% ipython --no-banner

In [1]: import numpy as np

In [2]: np.set_printoptions(precision=2, suppress=True, linewidth=160, sign=" ")

In [3]: X = np.load("layer8.npy")

In [4]: X
Out[4]: 
array([[12.14, -4.75],
       [12.35, -8.22],
       [-1.65,  4.83]])

In [5]: W = np.array([[1, -8, 6, -9, 1, -1], [-5, 7, -1, -5, -8, -6]])

In [6]: beta = np.array([0, 2, 2, 1, 1, 0])

In [7]: hid = np.maximum(X @ W + beta, 0)

In [8]: hid
Out[8]: 
array([[ 35.89,   0.  ,  79.59,   0.  ,  51.14,  16.36],
       [ 53.45,   0.  ,  84.32,   0.  ,  79.11,  36.97],
       [  0.  ,  49.01,   0.  ,   0.  ,   0.  ,   0.  ]])

In [9]: cent = np.array([[-2, 3], [-1, -3], [2, -3], [0, -2], [1, -2], [-1, 0]])

In [10]: (hid @ cent).round(6).argmax(axis=1)
Out[10]: array([ 0,  0,  0])

In [11]: hid @ cent
Out[11]: 
array([[ 122.18, -233.38],
       [ 103.88, -250.83],
       [ -49.01, -147.03]])

In [12]: T = np.stack([hid, -1 * hid, hid[::-1]])

In [13]: print(np.einsum("bij,cij->bc", T, T))
[[ 30499.53 -30499.53  17591.94]
 [-30499.53  30499.53 -17591.94]
 [ 17591.94 -17591.94  30499.53]]

In [14]: T.sum(axis=0)
Out[14]: 
array([[  0.  ,  49.01,   0.  ,   0.  ,   0.  ,   0.  ],
       [ 53.45,   0.  ,  84.32,   0.  ,  79.11,  36.97],
       [ 35.89,   0.  ,  79.59,   0.  ,  51.14,  16.36]])

In [15]: print(np.linalg.norm(T, axis=(1, 2)))
[ 174.64  174.64  174.64]

In [16]: hat = X @ np.linalg.solve(X.T @ X, X.T)

In [17]: np.linalg.matrix_rank(np.eye(3) - hat)
Out[17]: np.int64(1)

In [18]: np.trace(hat)
Out[18]: np.float64(2.0)

In [19]: O = X.astype(float).copy()

In [20]: for j in range(2):
    ...:     O[:, j] -= O[:, :j] @ (O[:, :j].T @ O[:, j])
    ...:     O[:, j] /= np.linalg.norm(O[:, j])
    ...: 

In [21]: print(np.round(O.T @ X, 2) + 0)
[[17.4  -9.61]
 [ 0.    4.6 ]]

In [22]: mat = np.load("data.npy")

In [23]: mat
Out[23]: 
array([[-9.,  0.,  0.],
       [ 0., -2., -3.],
       [ 0., -3.,  5.]])

In [24]: # symmetric

In [25]: evals, vecs = np.linalg.eig(mat)

In [26]: mat @ vecs[:, 0] - evals[0] * vecs[:, 0]
Out[26]: array([ 0.,  0.,  0.])

In [27]: np.sort(np.linalg.eigvals(np.linalg.inv(mat)))
Out[27]: array([-0.32, -0.11,  0.16])

In [28]: evals, vecs = np.linalg.eigh(mat)

In [29]: np.abs(vecs[:, -1])
Out[29]: array([ 0.  ,  0.35,  0.94])

In [30]: np.linalg.svd(mat, compute_uv=False)
Out[30]: array([ 9.  ,  6.11,  3.11])

In [31]: vecs @ np.diag(evals) @ vecs.T
Out[31]: 
array([[-9.,  0.,  0.],
       [ 0., -2., -3.],
       [ 0., -3.,  5.]])

In [32]: print(np.round(vecs.T @ vecs, 2) + 0)
[[ 1.  0.  0.]
 [ 0.  1.  0.]
 [ 0.  0.  1.]]

In [33]: evals, vecs = np.linalg.eigh(mat)

In [34]: vec = np.array([0, -3, 3])

In [35]: np.linalg.eigvalsh(mat[1:, 1:])
Out[35]: array([-3.11,  6.11])

In [36]: M2 = np.linalg.inv(mat)

In [37]: np.allclose(M2, mat.T)
Out[37]: False

In [38]: np.round(np.linalg.cond(mat), 2)
Out[38]: np.float64(2.89)

In [39]: round(float(np.linalg.slogdet(mat)[0]), 2)
Out[39]: 1.0

In [40]: M2
Out[40]: 
array([[-0.11, -0.  , -0.  ],
       [-0.  , -0.26, -0.16],
       [-0.  , -0.16,  0.11]])

In [41]: round(float(np.linalg.eigvalsh(mat).min()), 2)
Out[41]: -9.0

In [42]: print(np.all(np.linalg.eigvalsh(mat) > 0))
False

In [43]: M = np.load("run16.npy")

In [44]: M
Out[44]: 
array([[ 2.92,  0.61,  0.15],
       [ 0.61, -1.64, -1.14],
       [ 0.15, -1.14,  2.72]])

In [45]: evals, vecs = np.linalg.eig(M)

In [46]: np.round(M @ vecs[:, 0] - evals[0] * vecs[:, 0], 2) + 0
Out[46]: array([ 0.,  0.,  0.])

In [47]: np.sort(np.linalg.eigvals(M.T))
Out[47]: array([-2.,  3.,  3.])

In [48]: print(round(np.prod(evals), 2))
-18.0

In [49]: np.sort(np.linalg.eigvals(M @ M))
Out[49]: array([ 4.,  9.,  9.])

In [50]: np.sort(np.linalg.eigvals(np.linalg.inv(M)))
Out[50]: array([-0.5 ,  0.33,  0.33])

In [51]: data = np.load("w.npy")

In [52]: data
Out[52]: 
array([[ 0,  1,  1],
       [-6,  4, -5]])

In [53]: vec = np.array([3, -2, 3])

In [54]: a = np.maximum(data @ vec, 0)

In [55]: a
Out[55]: array([ 1,  0])

In [56]: data * (a > 1e-9)[:, None]
Out[56]: 
array([[ 0,  1,  1],
       [ 0,  0,  0]])

In [57]: data.mean(axis=0)
Out[57]: array([-3. ,  2.5, -2. ])

In [58]: np.abs(data).max()
Out[58]: np.int64(6)

In [59]: data.shape
Out[59]: (2, 3)

In [60]: np.linalg.matrix_rank(data)
Out[60]: np.int64(2)

In [61]: np.diff(data, axis=0)
Out[61]: array([[-6,  3, -6]])

In [62]: u = np.array([-4, 4])

In [63]: np.array([np.convolve(row, u, "same") for row in data])
Out[63]: 
array([[  0,  -4,   0],
       [ 24, -40,  36]])

In [64]: print(np.polyval(u, data[0]))
[ 4  0  0]

In [65]: np.correlate(data[0], data[1], "full")
Out[65]: array([ 0, -5, -1, -2, -6])

In [66]: np.cross(data[0, :3], data[1, :3])
Out[66]: array([-9, -6,  6])

In [67]: np.convolve(data[0], u)
Out[67]: array([ 0, -4,  0,  4])

In [68]: M2 = np.array([[0, 3], [0, 3], [0, 3], [0, 1]])

In [69]: cent = np.array([[0, 1, -1], [-2, 1, 1]])

In [70]: J = M2 @ cent

In [71]: print(J)
[[-6  3  3]
 [-6  3  3]
 [-6  3  3]
 [-2  1  1]]

In [72]: # rows 0 and 1 are equal

In [73]: u, v = data[0], data[1]

In [74]: print(u @ v)
-1

In [75]: p = (u @ v) / (u @ u) * u

In [76]: p
Out[76]: array([-0. , -0.5, -0.5])

In [77]: round(np.linalg.norm(u + v) ** 2 + np.linalg.norm(u - v) ** 2, 2)
Out[77]: np.float64(158.0)

In [78]: print(np.outer(u, v))
[[ 0  0  0]
 [-6  4 -5]
 [-6  4 -5]]

In [79]: W0 = np.load("sample3.npy")

In [80]: W0
Out[80]: 
array([[ 0.72,  0.  ,  4.14,  0.54],
       [-0.28,  0.  , -1.61, -0.21],
       [-0.4 ,  0.  , -2.3 , -0.3 ]])

In [81]: rank = np.linalg.matrix_rank(W0)

In [82]: print(rank)
1

In [83]: N = np.linalg.svd(W0)[2][rank:].T

In [84]: np.allclose(W0 @ N, 0)
Out[84]: True

In [85]: print(N.shape)
(4, 3)

In [86]: np.round(N @ N.T, 2) + 0
Out[86]: 
array([[ 0.97,  0.  , -0.17, -0.02],
       [ 0.  ,  1.  ,  0.  ,  0.  ],
       [-0.17,  0.  ,  0.05, -0.12],
       [-0.02,  0.  , -0.12,  0.98]])

In [87]: left, sv, VT = np.linalg.svd(W0)

In [88]: np.argmax(sv[:-1] / (sv[1:] + 1e-6)) + 1
Out[88]: np.int64(1)

In [89]: M2 = left[:, :1] @ np.diag(sv[:1]) @ VT[:1]

In [90]: round(float(np.abs(W0 - M2).max()), 2)
Out[90]: 0.0

In [91]: np.round(np.linalg.norm(W0 - M2, 2), 2), round(sv[1], 2)
Out[91]: (np.float64(0.0), np.float64(0.0))

In [92]: np.linalg.matrix_rank(W0, rtol=0.05)
Out[92]: np.int64(1)

In [93]: np.argsort(-np.linalg.norm(W0, axis=0).round(6), kind="stable")[:3]
Out[93]: array([ 2,  0,  3])

In [94]: [round(float(x), 2) for x in np.linalg.svd(W0, compute_uv=False)[:3]]
Out[94]: [5.12, 0.0, 0.0]

In [95]: cov = W0.T @ W0

In [96]: np.diag(cov)
Out[96]: array([  0.76,   0.  ,  25.02,   0.43])

In [97]: np.round(np.linalg.svd(W0, compute_uv=False) ** 2, 2) + 0
Out[97]: array([ 26.2,   0. ,   0. ])

In [98]: np.round(np.trace(cov), 2), np.round((W0 ** 2).sum(), 2)
Out[98]: (np.float64(26.2), np.float64(26.2))

In [99]: (W0 @ W0.T).shape
Out[99]: (3, 3)

In [100]: left, sv, VT = np.linalg.svd(W0)

In [101]: vecs = VT[:(sv > 1e-8).sum()]

In [102]: rng = np.random.default_rng(935)

In [103]: vec = W0[2] + -2 * W0[1] + rng.integers(2) * np.eye(4)[1]

In [104]: vec
Out[104]: array([ 0.16,  1.  ,  0.92,  0.12])

In [105]: print(np.linalg.matrix_rank(np.vstack([W0, vec])))
2

In [106]: vecs.T @ vecs
Out[106]: 
array([[ 0.03,  0.  ,  0.17,  0.02],
       [ 0.  ,  0.  ,  0.  ,  0.  ],
       [ 0.17,  0.  ,  0.95,  0.12],
       [ 0.02,  0.  ,  0.12,  0.02]])

In [107]: np.allclose(vecs.T @ vecs @ vec, vec)
Out[107]: False

In [108]: E = np.load("case11.npy")

In [109]: E
Out[109]: 
array([[ 0,  0,  0,  1],
       [ 0,  0,  1,  0],
       [ 0,  1,  0,  0],
       [ 1,  0,  0,  0]])

In [110]: # a transition matrix

In [111]: print(np.all(np.linalg.eigvalsh(E) > 0))
False

In [112]: print(round(float(np.linalg.eigvalsh(E).min()), 2))
-1.0

In [113]: rank = np.linalg.matrix_rank(J)

In [114]: rank
Out[114]: np.int64(1)

In [115]: N = np.linalg.svd(J)[2][rank:].T

In [116]: print(np.allclose(J @ N, 0))
True

In [117]: N.shape
Out[117]: (3, 2)

In [118]: np.round(J @ N, 2) + 0
Out[118]: 
array([[ 0.,  0.],
       [ 0.,  0.],
       [ 0.,  0.],
       [ 0.,  0.]])

In [119]: print([int(np.linalg.matrix_rank(J[:, :j + 1])) for j in range(3)])
[1, 1, 1]

In [120]: [int(np.linalg.matrix_rank(np.delete(J, i, axis=0))) for i in range(4)]
Out[120]: [1, 1, 1, 1]

In [121]: feats = np.loadtxt("m.csv", delimiter=",")

In [122]: feats
Out[122]: 
array([[-1.,  1.,  1.],
       [ 1., -1.,  1.],
       [ 1.,  1., -1.]])

In [123]: lab = rng.permutation(3)

In [124]: M2 = feats[:, lab] * rng.choice([-1, 1], 3)

In [125]: M2
Out[125]: 
array([[ 1., -1., -1.],
       [-1., -1.,  1.],
       [ 1.,  1.,  1.]])

In [126]: left, _, VT = np.linalg.svd(feats.T @ M2)

In [127]: np.round(left @ VT, 2) + 0
Out[127]: 
array([[ 0.,  0.,  1.],
       [ 1.,  0.,  0.],
       [ 0., -1.,  0.]])
